% python3 -q
>>> import numpy as np
>>> import numpy.linalg as la
>>> np.set_printoptions(precision=2, suppress=True, linewidth=200)
>>> rd = lambda a: np.round(a, 2) + 0
>>> arr = np.load("mat.npy")
>>> print(arr)
[[2 0 0 0 0]
 [0 1 0 0 0]
 [0 0 0 0 0]
 [0 0 0 2 0]
 [0 0 0 0 2]]
>>> vals, V = la.eigh(arr)
>>> x = np.array([6, 4, 0, 4, 5])
>>> print(rd(la.eigvalsh(arr[1:, 1:])))
[0. 1. 2. 2.]
>>> print((arr != 0).astype(int))
[[1 0 0 0 0]
 [0 1 0 0 0]
 [0 0 0 0 0]
 [0 0 0 1 0]
 [0 0 0 0 1]]
>>> print((la.matrix_power((arr != 0) + (arr.T != 0) + np.eye(5), 5) > 0).astype(int))
[[1 0 0 0 0]
 [0 1 0 0 0]
 [0 0 1 0 0]
 [0 0 0 1 0]
 [0 0 0 0 1]]
>>> J = np.load("layer7.npy")
>>> print(J)
[[4. 0. 0. 0. 0.]
 [0. 8. 4. 2. 4.]
 [0. 4. 8. 2. 4.]
 [0. 2. 2. 5. 2.]
 [0. 4. 4. 2. 8.]]
>>> rng = np.random.default_rng(3852)
>>> M2 = J + rng.integers(-2, 3, (5, 1)) @ rng.integers(-2, 3, (1, 5))
>>> print(M2)
[[ 0. -2.  2.  2.  0.]
 [-2.  7.  5.  3.  4.]
 [ 4.  6.  6.  0.  4.]
 [ 4.  4.  0.  3.  2.]
 [ 0.  4.  4.  2.  8.]]
>>> print(la.matrix_rank(M2 - J, tol=1e-8))
1
>>> blk = np.stack([arr, 5 * arr, arr[::-1]])
>>> print((blk @ arr.T).shape)
(3, 5, 5)
>>> print(blk.sum(axis=0))
[[12  0  0  0  2]
 [ 0  6  0  2  0]
 [ 0  0  0  0  0]
 [ 0  1  0 12  0]
 [ 2  0  0  0 12]]
>>> w1 = np.array([[2, 5, 1, 1, 4, 2],
...     [7, 2, 3, 5, 4, 6],
...     [0, 3, 0, 0, 7, 5],
...     [5, 5, 0, 7, 4, 3],
...     [8, 0, 4, 0, 0, 5]])
>>> coef = np.array([1, -1, -3, 2, -3, -3])
>>> act = np.maximum(J @ w1 + coef, 0)
>>> print((act > 0).astype(int))
[[1 1 1 1 1 1]
 [1 1 1 1 1 1]
 [1 1 1 1 1 1]
 [1 1 1 1 1 1]
 [1 1 1 1 1 1]]
>>> print(act)
[[  9.  19.   1.   6.  13.   5.]
 [ 99.  37.  37.  56.  65.  91.]
 [ 71.  41.  25.  36.  77.  87.]
 [ 56.  34.  11.  47.  39.  44.]
 [103.  29.  41.  36.  49.  87.]]
>>> print((act > 0).mean(axis=0))
[1. 1. 1. 1. 1. 1.]
>>> cent = np.array([[0, -1, -3],
...     [2, 1, 1],
...     [2, -3, 0],
...     [-2, 1, 3],
...     [-1, -2, 2],
...     [-2, 0, -3]])
>>> print(w1 @ cent)
[[  2  -7   4]
 [-16 -17 -14]
 [-11 -11   2]
 [-14  -1  10]
 [ -2 -20 -39]]
>>> vals, V = la.eig(J)
>>> print(rd(np.sort(la.eigvals(J.T))))
[ 4.  4.  4.  4. 17.]
>>> print(rd(np.sort(la.eigvals(la.inv(J)))))
[0.06+0.j 0.25+0.j 0.25+0.j 0.25+0.j 0.25+0.j]
>>> m1 = np.tanh(np.array([[-1.9, 0.8],
...     [0.3, -0.7],
...     [0.3, -1.0],
...     [1.0, -1.0],
...     [-0.7, -0.3],
...     [-0.2, -1.0],
...     [-0.9, 0.1],
...     [-0.1, 0.1],
...     [0.0, 0.9],
...     [-1.1, -1.9],
...     [-0.4, -0.9],
...     [1.1, 0.0],
...     [-0.5, -0.8],
...     [-0.1, 0.2],
...     [-1.4, 2.2],
...     [0.6, 0.1],
...     [0.1, 0.7]]) @ np.array([[-0.4, -0.3, -0.8], [-2.1, 0.0, -0.7]]))
>>> print(rd(m1))
[[-0.73  0.52  0.74]
 [ 0.87 -0.09  0.24]
 [ 0.96 -0.09  0.43]
 [ 0.94 -0.29 -0.1 ]
 [ 0.72  0.21  0.65]
 [ 0.97  0.06  0.7 ]
 [ 0.15  0.26  0.57]
 [-0.17  0.03  0.01]
 [-0.96  0.   -0.56]
 [ 1.    0.32  0.98]
 [ 0.97  0.12  0.74]
 [-0.41 -0.32 -0.71]
 [ 0.95  0.15  0.74]
 [-0.36  0.03 -0.06]
 [-1.    0.4  -0.4 ]
 [-0.42 -0.18 -0.5 ]
 [-0.91 -0.03 -0.52]]
>>> C2 = np.cov(m1, rowvar=False)
>>> print(np.argsort(-m1.std(axis=0).round(6), kind="stable"))
[0 2 1]
>>> print(rd(np.polyfit(m1[:, 0], m1[:, 2], 1)))
[0.5 0.1]
>>> print(rd(la.eigvalsh(C2)[::-1]))
[0.84 0.17 0.01]
>>> r0 = np.array([1, -3])
>>> print(rd(np.polyval(r0, m1[9])))
[-2.   -2.68 -2.02]
>>> print(rd(np.convolve(m1[9], r0)))
[ 1.   -2.68  0.02 -2.93]
>>> print(rd(np.cross(m1[9, :3], m1[16, :3])))
[-0.13 -0.37  0.26]
>>> K = np.loadtxt("case3.csv", delimiter=",")
>>> print(K)
[[0. 0. 0. 0.]
 [0. 0. 0. 0.]
 [4. 2. 2. 2.]
 [0. 0. 2. 0.]
 [4. 3. 3. 3.]
 [2. 1. 1. 1.]
 [0. 0. 0. 0.]
 [2. 2. 2. 2.]
 [0. 0. 0. 0.]
 [0. 1. 1. 1.]
 [0. 1. 3. 1.]
 [2. 2. 2. 2.]
 [2. 2. 2. 2.]
 [2. 0. 0. 0.]
 [2. 2. 2. 2.]
 [2. 2. 4. 2.]
 [0. 0. 2. 0.]
 [0. 0. 0. 0.]
 [0. 0. 0. 0.]
 [0. 0. 0. 0.]
 [0. 0. 2. 0.]
 [2. 2. 2. 2.]
 [2. 2. 2. 2.]
 [2. 2. 2. 2.]
 [2. 2. 4. 2.]]
>>> print(np.abs(np.diag(la.qr(K)[1])) > 1e-9)
[ True  True  True False]
>>> left, sig, VT = la.svd(K)
>>> V = VT[:(sig > 1e-8).sum()]
>>> x = K[20] + 3 * K[13] + rng.integers(2) * np.eye(4)[1]
>>> print(x)
[6. 1. 2. 0.]
>>> print(la.matrix_rank(np.vstack([K, x])))
4
>>> print(rd(la.norm(x - V.T @ V @ x)))
0.71
>>> C2 = np.cov(K, rowvar=False)
>>> print(rd(C2))
[[1.67 1.12 0.85 1.12]
 [1.12 1.04 0.94 1.04]
 [0.85 0.94 1.59 0.94]
 [1.12 1.04 0.94 1.04]]
>>> print(np.argsort(-K.std(axis=0).round(6), kind="stable"))
[0 2 1 3]
>>> print(rd(la.eigvalsh(C2)[::-1]))
[4.35 0.79 0.2  0.  ]
>>> print(rd(np.corrcoef(K.T)))
[[1.   0.85 0.52 0.85]
 [0.85 1.   0.73 1.  ]
 [0.52 0.73 1.   0.73]
 [0.85 1.   0.73 1.  ]]
>>> print(rd(la.det(2 * arr)), rd(la.det(arr)))
0.0 0.0
>>> print(rd(la.det(arr.T)))
0.0
>>> print(np.einsum("ii->", arr))
7
>>> print(np.poly(arr))
[  1.  -7.  18. -20.   8.   0.]
>>> print(np.einsum("ij,ji->", arr, arr))
13
>>> print(np.kron(np.eye(2, dtype=int), arr))
[[2 0 0 0 0 0 0 0 0 0]
 [0 1 0 0 0 0 0 0 0 0]
 [0 0 0 0 0 0 0 0 0 0]
 [0 0 0 2 0 0 0 0 0 0]
 [0 0 0 0 2 0 0 0 0 0]
 [0 0 0 0 0 2 0 0 0 0]
 [0 0 0 0 0 0 1 0 0 0]
 [0 0 0 0 0 0 0 0 0 0]
 [0 0 0 0 0 0 0 0 2 0]
 [0 0 0 0 0 0 0 0 0 2]]
>>> print(rd(la.eigvals(arr)))
[2. 1. 0. 2. 2.]
>>> w1 = np.array([[1, -1, 1, -2], [0, -2, -1, 2], [-2, 0, 1, -1], [-1, 0, -2, 1]])
>>> coef = np.array([-6, 2, -8, -6])
>>> act = np.maximum(K @ w1 + coef, 0)
>>> print((act > 0).astype(int))
[[0 1 0 0]
 [0 1 0 0]
 [0 0 0 0]
 [0 1 0 0]
 [0 0 0 0]
 [0 0 0 0]
 [0 1 0 0]
 [0 0 0 0]
 [0 1 0 0]
 [0 0 0 0]
 [0 0 0 0]
 [0 0 0 0]
 [0 0 0 0]
 [0 0 0 0]
 [0 0 0 0]
 [0 0 0 0]
 [0 1 0 0]
 [0 1 0 0]
 [0 1 0 0]
 [0 1 0 0]
 [0 1 0 0]
 [0 0 0 0]
 [0 0 0 0]
 [0 0 0 0]
 [0 0 0 0]]
>>> print(act)
[[0. 2. 0. 0.]
 [0. 2. 0. 0.]
 [0. 0. 0. 0.]
 [0. 2. 0. 0.]
 [0. 0. 0. 0.]
 [0. 0. 0. 0.]
 [0. 2. 0. 0.]
 [0. 0. 0. 0.]
 [0. 2. 0. 0.]
 [0. 0. 0. 0.]
 [0. 0. 0. 0.]
 [0. 0. 0. 0.]
 [0. 0. 0. 0.]
 [0. 0. 0. 0.]
 [0. 0. 0. 0.]
 [0. 0. 0. 0.]
 [0. 2. 0. 0.]
 [0. 2. 0. 0.]
 [0. 2. 0. 0.]
 [0. 2. 0. 0.]
 [0. 2. 0. 0.]
 [0. 0. 0. 0.]
 [0. 0. 0. 0.]
 [0. 0. 0. 0.]
 [0. 0. 0. 0.]]
>>> print(la.matrix_rank(act))
1
>>> cent = np.array([[-1, -4], [5, -2], [-4, -3], [0, -3]])
>>> print(w1 @ cent)
[[-10   1]
 [ -6   1]
 [ -2   8]
 [  9   7]]
>>> M2 = np.array([[2, 2, 0, 1, -1, 2],
...     [-2, 1, 1, 0, -2, -1],
...     [-1, -1, 3, -3, -3, 3],
...     [3, -2, 0, 3, 2, 2],
...     [1, 2, 3, -1, 3, -1]])
>>> X = M2.T @ M2
>>> print(X)
[[ 19  -1  -2  13  14   8]
 [ -1  14   4  -3   1  -6]
 [ -2   4  19 -12  -2   5]
 [ 13  -3 -12  20  11   0]
 [ 14   1  -2  11  27  -8]
 [  8  -6   5   0  -8  19]]
>>> left, sig, VT = la.svd(X)
>>> V = VT[:(sig > 1e-8).sum()]
>>> x = X[2] + -1 * X[4] + rng.integers(2) * np.eye(6)[0]
>>> print(x)
[-15.   3.  21. -23. -29.  13.]
>>> print(la.matrix_rank(np.vstack([X, x])))
6
>>> M2 = X / np.sqrt((X ** 2).mean(axis=1, keepdims=True))
>>> print(rd(M2[3]))
[ 1.1  -0.25 -1.01  1.69  0.93  0.  ]
>>> print(rd(la.norm(M2, axis=1)))
[2.45 2.45 2.45 2.45 2.45 2.45]
>>> low = la.cholesky(J)
>>> print(rd(np.prod(np.diag(low)) ** 2), rd(la.det(J)))
4352.0 4352.0
>>> print(la.eigvalsh(J).min() > 0)
True
>>> print(rd(J / np.sqrt(np.outer(np.diag(J), np.diag(J)))))
[[1.   0.   0.   0.   0.  ]
 [0.   1.   0.5  0.32 0.5 ]
 [0.   0.5  1.   0.32 0.5 ]
 [0.   0.32 0.32 1.   0.32]
 [0.   0.5  0.5  0.32 1.  ]]
>>> print(rd(low @ low.T))
[[4. 0. 0. 0. 0.]
 [0. 8. 4. 2. 4.]
 [0. 4. 8. 2. 4.]
 [0. 2. 2. 5. 2.]
 [0. 4. 4. 2. 8.]]
>>> blk = np.stack([X, -1 * X, X[::-1]])
>>> print(np.einsum("bij,cij->bc", blk, blk))
[[ 4116 -4116  -612]
 [-4116  4116   612]
 [ -612   612  4116]]
>>> print(rd(la.norm(blk, axis=(1, 2))))
[64.16 64.16 64.16]
>>> print(la.matrix_rank(blk))
[5 5 5]
>>> print((blk @ X.T).shape)
(3, 6, 6)
>>> M = np.load("sample1.npy")
>>> print(M)
[[18  9 20]
 [ 9  6 12]
 [20 12 27]]
>>> print(la.cond(M) > 100)
False
>>> print(round(np.log10(la.cond(M))))
2
>>> print(rd(la.norm(M, 2) / la.norm(M)))
1.0
>>> feats = np.load("out10.npy")
>>> print(feats)
[[ 1  0  1]
 [ 3  1  1]
 [ 1  0  2]
 [ 3  2  0]
 [-2 -1  0]]
>>> left, sig, VT = la.svd(feats, full_matrices=False)
>>> print(rd(sig / sig[0]))
[1.   0.41 0.08]
>>> print(rd(sig))
[5.53 2.28 0.43]
>>> print(rd(left.T @ feats @ VT.T))
[[5.53 0.   0.  ]
 [0.   2.28 0.  ]
 [0.   0.   0.43]]
>>> print(np.allclose(left * sig @ VT, feats))
True
>>> q, _ = la.qr(np.array([[-0.1, -1.2, 0.8, 0.7],
...     [1.0, 0.2, -1.3, -0.9],
...     [-0.7, -0.9, 0.0, 0.7],
...     [0.0, 0.2, 0.7, -0.3]]))
>>> vals = np.array([-1, 2, -1, -2])
>>> F = q @ np.diag(vals) @ q.T
>>> print(rd(F))
[[ 1.21  0.91  0.99 -0.25]
 [ 0.91 -0.78  0.19 -0.41]
 [ 0.99  0.19 -0.87 -0.54]
 [-0.25 -0.41 -0.54 -1.56]]
>>> P = np.triu(np.array([[8, -5, -6, 3], [0, -5, 1, -3], [-6, -1, 5, 8], [2, 5, -5, 0]]), 1) + np.eye(4)
>>> M2 = P @ F @ la.inv(P)
>>> print(la.matrix_rank(M2))
4
>>> print(rd(np.trace(M2)), rd(np.trace(F)))
-2.0 -2.0
>>> print(rd(la.det(M2)))
-4.0
>>> print(rd(np.einsum("ii->", F)))
-2.0
>>> print(rd(la.eigvals(F).sum().real))
-2.0
>>> print(rd(la.det(F.T)))
-4.0
>>> print(rd(np.poly(F)))
[ 1.  2. -3. -8. -4.]
>>> left, sig, VT = la.svd(X)
>>> print(rd(sig))
[50.51 29.09 24.24 10.97  3.19  0.  ]
>>> print(np.argmax(sig[:-1] / (sig[1:] + 1e-6)) + 1)
5
>>> M2 = left[:, :5] @ np.diag(sig[:5]) @ VT[:5]
>>> print(rd(M2))
[[ 19.  -1.  -2.  13.  14.   8.]
 [ -1.  14.   4.  -3.   1.  -6.]
 [ -2.   4.  19. -12.  -2.   5.]
 [ 13.  -3. -12.  20.  11.   0.]
 [ 14.   1.  -2.  11.  27.  -8.]
 [  8.  -6.   5.   0.  -8.  19.]]
